% ipython --no-banner

In [1]: import numpy as np

In [2]: np.set_printoptions(precision=2, suppress=True, linewidth=100)

In [3]: feats = np.loadtxt("mat.csv", delimiter=",")

In [4]: print(feats)
[[6. 0.]
 [0. 2.]]

In [5]: x0 = np.ones(2)

In [6]: for _ in range(4):
   ...:     x0 = feats @ x0
   ...:     x0 /= np.linalg.norm(x0)
   ...:     print(round(x0 @ feats @ x0, 2))
   ...: 
5.6
5.95
5.99
6.0

In [7]: print(np.round(np.linalg.eigvalsh(feats)[-1], 2))
6.0

In [8]: w, V = np.linalg.eigh(feats)

In [9]: x0 = np.array([0, 2])

In [10]: print(V * np.abs(w) @ V.T)
[[6. 0.]
 [0. 2.]]

In [11]: print(V * np.sqrt(w) @ V.T)
[[2.45 0.  ]
 [0.   1.41]]

In [12]: print(np.linalg.eigvalsh(feats[1:, 1:]))
[2.]

In [13]: print((np.sign(V[:, -1].round(6)) == np.sign(V[0, -1].round(6))).astype(int))
[1 0]

In [14]: data = np.loadtxt("block2.csv", delimiter=",")

In [15]: print(data)
[[-0.13 -1.91]
 [ 0.52 -1.99]
 [ 2.29 -0.52]]

In [16]: rng = np.random.default_rng(63327)

In [17]: z = rng.permutation(2)

In [18]: M2 = data[:, z] * rng.choice([-1, 1], 2)

In [19]: print(M2)
[[-0.13 -1.91]
 [ 0.52 -1.99]
 [ 2.29 -0.52]]

In [20]: Uu, _, VT = np.linalg.svd(data.T @ M2)

In [21]: print(z)
[0 1]

In [22]: print(np.round(Uu @ VT, 2) + 0)
[[1. 0.]
 [0. 1.]]

In [23]: print(np.round(np.linalg.lstsq(data, M2)[0], 2) + 0)
[[1. 0.]
 [0. 1.]]

In [24]: x0 = np.array([1, 0])

In [25]: target = data @ x0

In [26]: print(np.round(np.linalg.solve(data.T @ data, data.T @ target), 2) + 0)
[1. 0.]

In [27]: print(target)
[-0.13  0.52  2.29]

In [28]: target = target + 0.3 * rng.normal(size=3)

In [29]: print(target)
[-0.57  0.17  1.94]

In [30]: c, *_ = np.linalg.lstsq(data, target)

In [31]: print(c)
[0.9  0.19]

In [32]: print(np.round(data.T @ (target - data @ c), 2) + 0)
[0. 0.]

In [33]: print(round(np.linalg.norm(target - data @ c), 2))
0.13

In [34]: print([round(float(np.linalg.norm(np.linalg.solve(data.T @ data + lam * np.eye(2), data.T @ target))), 2) for lam in (0, 1, 10, 100)])
[0.92, 0.76, 0.3, 0.04]

In [35]: X = np.load("case2.npy")

In [36]: print(X)
[[ 11.    0.4]
 [-15.    0.1]]

In [37]: Uu, sig, VT = np.linalg.svd(X)

In [38]: print(np.argmax(sig[:-1] / (sig[1:] + 1e-6)) + 1)
1

In [39]: M2 = Uu[:, :1] @ np.diag(sig[:1]) @ VT[:1]

In [40]: print(M2)
[[ 11.     0.09]
 [-15.    -0.13]]

In [41]: M2 = np.array([[1, 1, 2], [0, -2, 1], [-2, 0, -1]])

In [42]: arr = np.triu(M2)

In [43]: print(arr)
[[ 1  1  2]
 [ 0 -2  1]
 [ 0  0 -1]]

In [44]: print(np.kron(np.eye(2, dtype=int), arr))
[[ 1  1  2  0  0  0]
 [ 0 -2  1  0  0  0]
 [ 0  0 -1  0  0  0]
 [ 0  0  0  1  1  2]
 [ 0  0  0  0 -2  1]
 [ 0  0  0  0  0 -1]]

In [45]: print(np.einsum("ij,ji->", arr, arr))
6

In [46]: M2 = np.linalg.inv(arr)

In [47]: print(np.allclose(M2, arr.T))
False

In [48]: print(round(float(np.linalg.slogdet(arr)[0]), 2))
1.0

In [49]: print(round(np.linalg.det(arr) * np.linalg.det(M2), 2))
1.0

In [50]: print(round(np.linalg.cond(arr), 2))
7.65

In [51]: x0 = np.array([4, 4, 1])

In [52]: target = arr @ x0

In [53]: c, lr = np.zeros(3), 1 / np.linalg.norm(arr, 2) ** 2

In [54]: for i in range(10):
    ...:     c -= lr * arr.T @ (arr @ c - target)
    ...:     if i % 2 == 0: print(i, round(np.linalg.norm(arr @ c - target), 2))
    ...: 
0 2.4
2 0.86
4 0.82
6 0.8
8 0.77

In [55]: print(c)
[1.93 4.42 1.7 ]

In [56]: print(round(float(np.linalg.cond(arr)), 2))
7.65

In [57]: print(round(float(np.abs(np.linalg.eigvals(arr)).max()), 2))
2.0

In [58]: print(np.linalg.matrix_power(arr, 3))
[[ 1  3  0]
 [ 0 -8  7]
 [ 0  0 -1]]

In [59]: print(np.trace(arr))
-2

In [60]: print((arr - arr.T) / 2)
[[ 0.   0.5  1. ]
 [-0.5  0.   0.5]
 [-1.  -0.5  0. ]]

In [61]: print(np.allclose(arr @ arr.T, arr.T @ arr))
False

In [62]: print(arr @ arr)
[[ 1 -1  1]
 [ 0  4 -3]
 [ 0  0  1]]

In [63]: M = np.loadtxt("test6.csv", delimiter=",")

In [64]: print(M)
[[ -1.01   0.8    0.98 -12.17]
 [ -4.92   8.82  -4.74   0.01]
 [  1.91  -4.11   2.98  -5.91]]

In [65]: print(np.round(M[2] @ M[1], 2))
-59.83

In [66]: print(np.linalg.norm(M, axis=0))
[ 5.37  9.76  5.68 13.53]

In [67]: print(round(float(np.linalg.norm(M, 1)), 2), round(np.linalg.norm(M, np.inf), 2))
18.09 18.49

In [68]: M2 = M / np.sqrt((M ** 2).mean(axis=1, keepdims=True))

In [69]: print(np.linalg.matrix_rank(M - M.mean(axis=1, keepdims=True)))
3

In [70]: print(np.linalg.norm(M2, axis=1))
[2. 2. 2.]

In [71]: M2 = M / np.linalg.norm(M, axis=1, keepdims=True)

In [72]: C2 = M2 @ M2.T

In [73]: print((np.abs(C2) > 0.9).astype(int))
[[1 0 0]
 [0 1 0]
 [0 0 1]]

In [74]: x0 = np.array([0, 1, 0, 0])

In [75]: print(np.sign((M @ x0).round(6)))
[ 1.  1. -1.]

In [76]: print(M @ np.ones(4))
[-11.4   -0.83  -5.13]

In [77]: print(M @ (2 * x0))
[ 1.6  17.64 -8.22]

In [78]: print((M * x0).sum(axis=1))
[ 0.8   8.82 -4.11]

In [79]: print(np.linalg.norm(M @ x0) <= np.linalg.norm(M, 2) * np.linalg.norm(x0) + 1e-9)
True

In [80]: W0 = np.load("m.npy")

In [81]: print(W0)
[[-0.81  2.51  3.  ]
 [-3.46  0.97 -1.75]
 [-1.83 -2.95  1.98]]

In [82]: print(np.round(W0 @ W0.T, 2) + 0)
[[16.  0.  0.]
 [ 0. 16.  0.]
 [ 0.  0. 16.]]

In [83]: print(np.round(W0.T @ W0, 2) + 0)
[[16.  0.  0.]
 [ 0. 16.  0.]
 [ 0.  0. 16.]]

In [84]: z = rng.permutation(3)

In [85]: print(z)
[1 2 0]

In [86]: M2 = W0[z][:, z]

In [87]: print(np.diag(M2))
[ 0.97  1.98 -0.81]

In [88]: print(round(np.linalg.det(M2), 2), round(np.linalg.det(W0[z]), 2))
64.0 64.0

In [89]: print(np.round(np.trace(M2), 2))
2.14

In [90]: hat = np.triu(np.array([[1, 1], [2, 0]]), 1) + np.eye(2)

In [91]: M2 = hat @ X @ np.linalg.inv(hat)

In [92]: print(hat @ X - X @ hat)
[[-15.  -10.9]
 [  0.   15. ]]

In [93]: J = np.array([[2, 3, 2, 2], [1, 2, 3, -1], [3, 2, -1, -2]])

In [94]: J[1] = J[2]

In [95]: print(J)
[[ 2  3  2  2]
 [ 3  2 -1 -2]
 [ 3  2 -1 -2]]

In [96]: # row 2 repeats row 1

In [97]: w, V = np.linalg.eig(arr)

In [98]: print(np.sort(np.linalg.eigvals(arr @ arr)))
[1. 1. 4.]

In [99]: print(np.prod(w))
2.0

In [100]: print(arr @ V[:, 0] - w[0] * V[:, 0])
[0. 0. 0.]

In [101]: print(np.sort(np.linalg.eigvals(arr.T)))
[-2. -1.  1.]

In [102]: M2 = J / np.sqrt((J ** 2).mean(axis=1, keepdims=True))

In [103]: print(J - J.mean(axis=1, keepdims=True))
[[-0.25  0.75 -0.25 -0.25]
 [ 2.5   1.5  -1.5  -2.5 ]
 [ 2.5   1.5  -1.5  -2.5 ]]

In [104]: print(np.linalg.matrix_rank(J - J.mean(axis=1, keepdims=True)))
2

In [105]: K = np.loadtxt("dump.csv", delimiter=",")

In [106]: print(K)
[[ 0.  4. 17.]
 [ 6.  8. 13.]
 [ 0.  0. 13.]
 [ 1.  3.  9.]
 [ 6.  5.  7.]
 [ 0.  3. 15.]
 [ 0.  2. 19.]
 [ 0.  3. 15.]
 [ 6.  7. 11.]
 [ 0.  2. 13.]]

In [107]: z = K[:, 0] > np.median(K[:, 0])

In [108]: f = K[z].mean(axis=0) - K[~z].mean(axis=0)

In [109]: print(z.astype(int))
[0 1 0 1 1 0 0 0 1 0]

In [110]: print((((K - K.mean(axis=0)) @ f > 0) == z).mean())
1.0

In [111]: D = np.linalg.norm(K[:, None] - K[None], axis=-1)

In [112]: print(np.linalg.norm(K - K.mean(axis=0), axis=1))
[4.26 5.94 4.16 4.35 7.55 2.71 6.34 2.71 5.7  2.56]

In [113]: print(D.shape)
(10, 10)

In [114]: print(np.unravel_index(D.round(6).argmax(), D.shape))
(np.int64(4), np.int64(6))

In [115]: print(np.flatnonzero(D[2] < D.mean() / 2))
[2 9]

In [116]: print(np.linalg.norm(K, axis=1))
[17.46 16.4  13.    9.54 10.49 15.3  19.1  15.3  14.35 13.15]

In [117]: print(D[2].round(6).argsort(kind="stable")[:4])
[2 9 5 7]

In [118]: print(np.linalg.matrix_rank(D ** 2))
5

In [119]: print(D[:5, :5])
[[ 0.    8.25  5.66  8.12 11.7 ]
 [ 8.25  0.   10.    8.12  6.71]
 [ 5.66 10.    0.    5.1   9.85]
 [ 8.12  8.12  5.1   0.    5.74]
 [11.7   6.71  9.85  5.74  0.  ]]

In [120]: Ac = K - K.mean(axis=0)

In [121]: V = np.linalg.svd(Ac)[2][:2]

In [122]: M2 = Ac - Ac @ V.T @ V

In [123]: print(np.diag(V.T @ V))
[0.51 0.54 0.96]

In [124]: print(M2.std(axis=0))
[0.5  0.48 0.15]

In [125]: print(round(np.linalg.norm(M2) / np.linalg.norm(Ac), 2))
0.14

In [126]: print(np.linalg.norm(M2, axis=1).round(6).argmax())
2

In [127]: x0 = np.array([1, -2, 0])

In [128]: target = K @ x0

In [129]: print(target)
[ -8. -10.   0.  -5.  -4.  -6.  -4.  -6.  -8.  -4.]

In [130]: target = target + 0.3 * rng.normal(size=10)

In [131]: print(target)
[ -8.08 -10.26  -0.16  -4.99  -4.2   -5.62  -3.94  -6.19  -8.33  -3.9 ]

In [132]: c, *_ = np.linalg.lstsq(K, target)

In [133]: print(np.round(K.T @ (target - K @ c), 2) + 0)
[0. 0. 0.]

In [134]: print(np.round(np.linalg.norm(target - K @ c), 2))
0.48
